$ python -q
>>> import numpy as np
>>> np.set_printoptions(precision=4, suppress=True, linewidth=140, sign=" ")
>>> tidy = lambda a: np.round(a, 4) + 0
>>> X = np.load("mat.npy")
>>> print(X)
[[ 3  3  3  3  3  3]
 [-3  1 -3  1 -3  1]
 [ 1  3  1  3  1  3]
 [ 3  3  3  3  3  3]
 [-3  1 -3  1 -3  1]
 [ 1  3  1  3  1  3]]
>>> print(np.abs(X).max())
3
>>> print(X.sum(axis=0))
[  2  14   2  14   2  14]
>>> A2 = X / np.linalg.norm(X, axis=1, keepdims=True)
>>> cov = A2 @ A2.T
>>> print(tidy(cov[1]))
[-0.4472  1.      0.     -0.4472  1.      0.    ]
>>> print(np.degrees(np.arccos(np.clip(cov[1, 2], -1, 1))))
90.0
>>> rng = np.random.default_rng(646)
>>> A2 = X + rng.integers(-2, 3, (6, 2)) @ rng.integers(-2, 3, (2, 6))
>>> print(A2)
[[ 3  3  3  3  3  3]
 [-8  1 -6  0 -3  1]
 [ 3  3  7  7  1 -3]
 [ 1  3  5  5  3 -1]
 [ 0  1 -2  1 -3  2]
 [ 5  3  5  5  1  1]]
>>> print(np.abs(A2 - X).sum(axis=1))
[  0   9  18  10   5  12]
>>> print(np.linalg.matrix_rank(A2 - X, tol=1e-8))
2
>>> print(tidy(np.linalg.svd(A2 - X, compute_uv=False)))
[ 12.4637   7.1172   0.       0.       0.       0.    ]
>>> print(np.linalg.matrix_power(X, 2))
[[  6  42   6  42   6  42]
 [ -2 -14  -2 -14  -2 -14]
 [  4  28   4  28   4  28]
 [  6  42   6  42   6  42]
 [ -2 -14  -2 -14  -2 -14]
 [  4  28   4  28   4  28]]
>>> print(tidy(np.linalg.det(X)))
0.0
>>> print((X - X.T) / 2)
[[ 0.  3.  1.  0.  3.  1.]
 [-3.  0. -3. -1. -2. -1.]
 [-1.  3.  0.  0.  2.  1.]
 [ 0.  1.  0.  0.  1.  0.]
 [-3.  2. -2. -1.  0.  0.]
 [-1.  1. -1.  0.  0.  0.]]
>>> print(X @ X)
[[  6  42   6  42   6  42]
 [ -2 -14  -2 -14  -2 -14]
 [  4  28   4  28   4  28]
 [  6  42   6  42   6  42]
 [ -2 -14  -2 -14  -2 -14]
 [  4  28   4  28   4  28]]
>>> print((X + X.T) / 2)
[[ 3.  0.  2.  3.  0.  2.]
 [ 0.  1.  0.  2. -1.  2.]
 [ 2.  0.  1.  3. -1.  2.]
 [ 3.  2.  3.  3.  2.  3.]
 [ 0. -1. -1.  2. -3.  1.]
 [ 2.  2.  2.  3.  1.  3.]]
>>> print(np.allclose(X, X.T))
False
>>> print(tidy(np.sort(np.abs(np.linalg.eigvals(X)))))
[ 0.  0.  0.  0.  0.  8.]
>>> print(np.allclose(X @ X.T, X.T @ X))
False
>>> arr = np.load("block1.npy")
>>> print(arr)
[[ 3.  0.  2.  0.  2.  2.  0.  0.]
 [ 0.  3.  0.  2.  0.  0.  2.  2.]
 [ 2.  0.  3.  0.  2.  2.  0.  0.]
 [ 0.  2.  0.  3.  0.  0.  2.  2.]
 [ 2.  0.  2.  0.  3.  2.  0.  0.]
 [ 2.  0.  2.  0.  2.  3.  0.  0.]
 [ 0.  2.  0.  2.  0.  0.  3.  2.]
 [ 0.  2.  0.  2.  0.  0.  2.  3.]]
>>> vals, vecs = np.linalg.eigh(arr)
>>> print((vals > 1e-8).sum(), (vals < -1e-8).sum())
8 0
>>> print(tidy(vecs.T @ arr @ vecs))
[[ 1.  0.  0.  0.  0.  0.  0.  0.]
 [ 0.  1.  0.  0.  0.  0.  0.  0.]
 [ 0.  0.  1.  0.  0.  0.  0.  0.]
 [ 0.  0.  0.  1.  0.  0.  0.  0.]
 [ 0.  0.  0.  0.  1.  0.  0.  0.]
 [ 0.  0.  0.  0.  0.  1.  0.  0.]
 [ 0.  0.  0.  0.  0.  0.  9.  0.]
 [ 0.  0.  0.  0.  0.  0.  0.  9.]]
>>> print(tidy(vals))
[ 1.  1.  1.  1.  1.  1.  9.  9.]
>>> print(tidy(np.linalg.eigvalsh(arr + -1 * np.eye(8))))
[ 0.  0.  0.  0.  0.  0.  8.  8.]
>>> print(tidy(vecs @ np.diag(vals) @ vecs.T))
[[ 3.  0.  2.  0.  2.  2.  0.  0.]
 [ 0.  3.  0.  2.  0.  0.  2.  2.]
 [ 2.  0.  3.  0.  2.  2.  0.  0.]
 [ 0.  2.  0.  3.  0.  0.  2.  2.]
 [ 2.  0.  2.  0.  3.  2.  0.  0.]
 [ 2.  0.  2.  0.  2.  3.  0.  0.]
 [ 0.  2.  0.  2.  0.  0.  3.  2.]
 [ 0.  2.  0.  2.  0.  0.  2.  3.]]
